>>> import numpy as np
>>> np.set_printoptions(precision=2, suppress=True, linewidth=200, sign=" ")
>>> def rd(a):
...     return np.round(a, 2) + 0
... 
>>> M = np.load("test18.npy")
>>> print(M)
[[-1.  1.  0.  0.]
 [ 0. -1.  1.  0.]
 [ 0.  0. -1.  1.]
 [ 0.  0.  0. -1.]]
>>> # triangular
>>> rng = np.random.default_rng(375)
>>> lab = rng.permutation(4)
>>> print(lab)
[ 3  1  0  2]
>>> B = M[lab][:, lab]
>>> print(np.allclose(B, M))
False
>>> print(B)
[[-1.  0.  0.  0.]
 [ 0. -1.  0.  1.]
 [ 0.  1. -1.  0.]
 [ 1.  0.  0. -1.]]
>>> print(rd(np.linalg.det(B)), rd(np.linalg.det(M[lab])))
1.0 1.0
>>> print(np.diag(B))
[-1. -1. -1. -1.]
>>> print(np.trace(B))
-4.0
>>> print(np.kron(np.eye(2, dtype=int), B))
[[-1.  0.  0.  0. -0.  0.  0.  0.]
 [ 0. -1.  0.  1.  0. -0.  0.  0.]
 [ 0.  1. -1.  0.  0.  0. -0.  0.]
 [ 1.  0.  0. -1.  0.  0.  0. -0.]
 [-0.  0.  0.  0. -1.  0.  0.  0.]
 [ 0. -0.  0.  0.  0. -1.  0.  1.]
 [ 0.  0. -0.  0.  0.  1. -1.  0.]
 [ 0.  0.  0. -0.  1.  0.  0. -1.]]
>>> print(rd(np.linalg.det(2 * B)), rd(np.linalg.det(B)))
16.0 1.0
>>> print(rd(np.linalg.eigvals(B)))
[-1. -1. -1. -1.]
>>> O, Rm = np.linalg.qr(M)
>>> print(abs(Rm[0, 0]), rd(np.linalg.norm(M[:, 0])))
1.0 1.0
>>> print(O)
[[ 1.  0.  0.  0.]
 [-0.  1.  0.  0.]
 [-0. -0.  1.  0.]
 [-0. -0. -0.  1.]]
>>> print(O.shape, Rm.shape)
(4, 4) (4, 4)
>>> print(np.trace(O @ O.T))
4.0
>>> B = np.linalg.inv(M)
>>> print(np.allclose(B, M.T))
False
>>> print(rd(np.linalg.cond(M)))
5.41
>>> print(rd(np.linalg.inv(B)))
[[-1.  1.  0.  0.]
 [ 0. -1.  1.  0.]
 [ 0.  0. -1.  1.]
 [ 0.  0.  0. -1.]]
>>> print((np.abs(B) > 1e-9).astype(int))
[[ 1  1  1  1]
 [ 0  1  1  1]
 [ 0  0  1  1]
 [ 0  0  0  1]]
>>> print(M @ M)
[[ 1. -2.  1.  0.]
 [ 0.  1. -2.  1.]
 [ 0.  0.  1. -2.]
 [ 0.  0.  0.  1.]]
>>> print(np.linalg.matrix_rank(M - M[0, 0] * np.eye(4)))
3
>>> print(rd(np.linalg.matrix_power(M - np.diag(np.diag(M)), 4)))
[[ 0.  0.  0.  0.]
 [ 0.  0.  0.  0.]
 [ 0.  0.  0.  0.]
 [ 0.  0.  0.  0.]]
>>> print([int(np.linalg.matrix_rank(np.linalg.matrix_power(M, p))) for p in range(1, 5)])
[4, 4, 4, 4]
>>> print(rd(np.sort(np.linalg.eigvals(M))))
[-1. -1. -1. -1.]
>>> print(np.prod(np.diag(M)), rd(np.linalg.det(M)))
1.0 1.0
>>> feats = np.loadtxt("block11.csv", delimiter=",")
>>> print(feats)
[[10.  9. 11. -4.]
 [ 9. 13. 12. -5.]
 [11. 12. 13. -5.]
 [-4. -5. -5.  2.]]
>>> # equal to its transpose
>>> lab = rng.permutation(4)
>>> print(lab)
[ 1  2  3  0]
>>> B = feats[lab][:, lab]
>>> print(B)
[[13. 12. -5.  9.]
 [12. 13. -5. 11.]
 [-5. -5.  2. -4.]
 [ 9. 11. -4. 10.]]
>>> print(np.allclose(B, feats))
False
>>> print(np.diag(B))
[ 13.  13.   2.  10.]
>>> print(np.trace(B))
38.0
>>> f = np.array([0, 1])
>>> print(np.cross(feats[3, :3], feats[2, :3]))
[-5. -3.  7.]
>>> print(np.polyval(f, feats[3]))
[ 1.  1.  1.  1.]
>>> print(np.convolve(feats[3], f))
[ 0. -4. -5. -5.  2.]
>>> A = np.load("arr.npy")
>>> print(A)
[[-0.38 -0.31  2.49]
 [ 1.57 -0.1  -0.17]
 [-1.18 -0.51  1.07]
 [ 0.14 -0.32  1.19]
 [ 1.59 -0.27 -2.18]
 [ 2.37 -0.42  1.7 ]
 [-1.83 -0.3   2.5 ]
 [-1.78  0.63 -0.85]
 [ 0.02 -0.51  0.48]
 [ 1.54  0.47 -2.44]
 [ 0.74 -0.23  1.59]
 [-0.18  0.66 -2.08]
 [ 0.6  -0.07 -1.21]
 [-1.7   0.74 -1.27]
 [-0.53  0.33  1.91]
 [-0.58  0.22  0.22]
 [-2.16  0.57  0.1 ]
 [-1.72  0.15 -1.79]
 [-2.07  1.3  -1.34]
 [-1.18  0.42 -1.27]
 [ 1.67 -0.34 -2.51]]
>>> O, V = np.linalg.qr(A[:, :2])[0], np.linalg.qr(A[:, 2:])[0]
>>> sv = np.linalg.svd(O.T @ V, compute_uv=False)
>>> print(rd(np.degrees(np.arccos(sv.clip(0, 1)))))
[ 52.34]
>>> lab = rng.permutation(3)
>>> B = A[:, lab] * rng.choice([-1, 1], 3)
>>> print(B)
[[ 2.49 -0.31  0.38]
 [-0.17 -0.1  -1.57]
 [ 1.07 -0.51  1.18]
 [ 1.19 -0.32 -0.14]
 [-2.18 -0.27 -1.59]
 [ 1.7  -0.42 -2.37]
 [ 2.5  -0.3   1.83]
 [-0.85  0.63  1.78]
 [ 0.48 -0.51 -0.02]
 [-2.44  0.47 -1.54]
 [ 1.59 -0.23 -0.74]
 [-2.08  0.66  0.18]
 [-1.21 -0.07 -0.6 ]
 [-1.27  0.74  1.7 ]
 [ 1.91  0.33  0.53]
 [ 0.22  0.22  0.58]
 [ 0.1   0.57  2.16]
 [-1.79  0.15  1.72]
 [-1.34  1.3   2.07]
 [-1.27  0.42  1.18]
 [-2.51 -0.34 -1.67]]
>>> U, _, vt = np.linalg.svd(A.T @ B)
>>> print(rd(np.linalg.lstsq(A, B)[0]))
[[ 0.  0. -1.]
 [ 0.  1.  0.]
 [ 1.  0.  0.]]
>>> print(rd(U @ vt))
[[ 0.  0. -1.]
 [ 0.  1.  0.]
 [ 1.  0.  0.]]
>>> C = A[[14, 1]].astype(float)
>>> for _ in range(6):
...     lab = np.linalg.norm(A[:, None] - C, axis=-1).argmin(axis=1)
...     C = np.array([A[lab == j].mean(axis=0) for j in range(2)])
... 
>>> print(lab)
[ 0  1  0  0  1  1  0  0  0  1  0  1  1  0  0  0  0  1  0  1  1]
>>> print(rd(C))
[[-0.94  0.13  0.67]
 [ 0.7   0.06 -1.33]]
>>> print(np.bincount(lab))
[ 12   9]
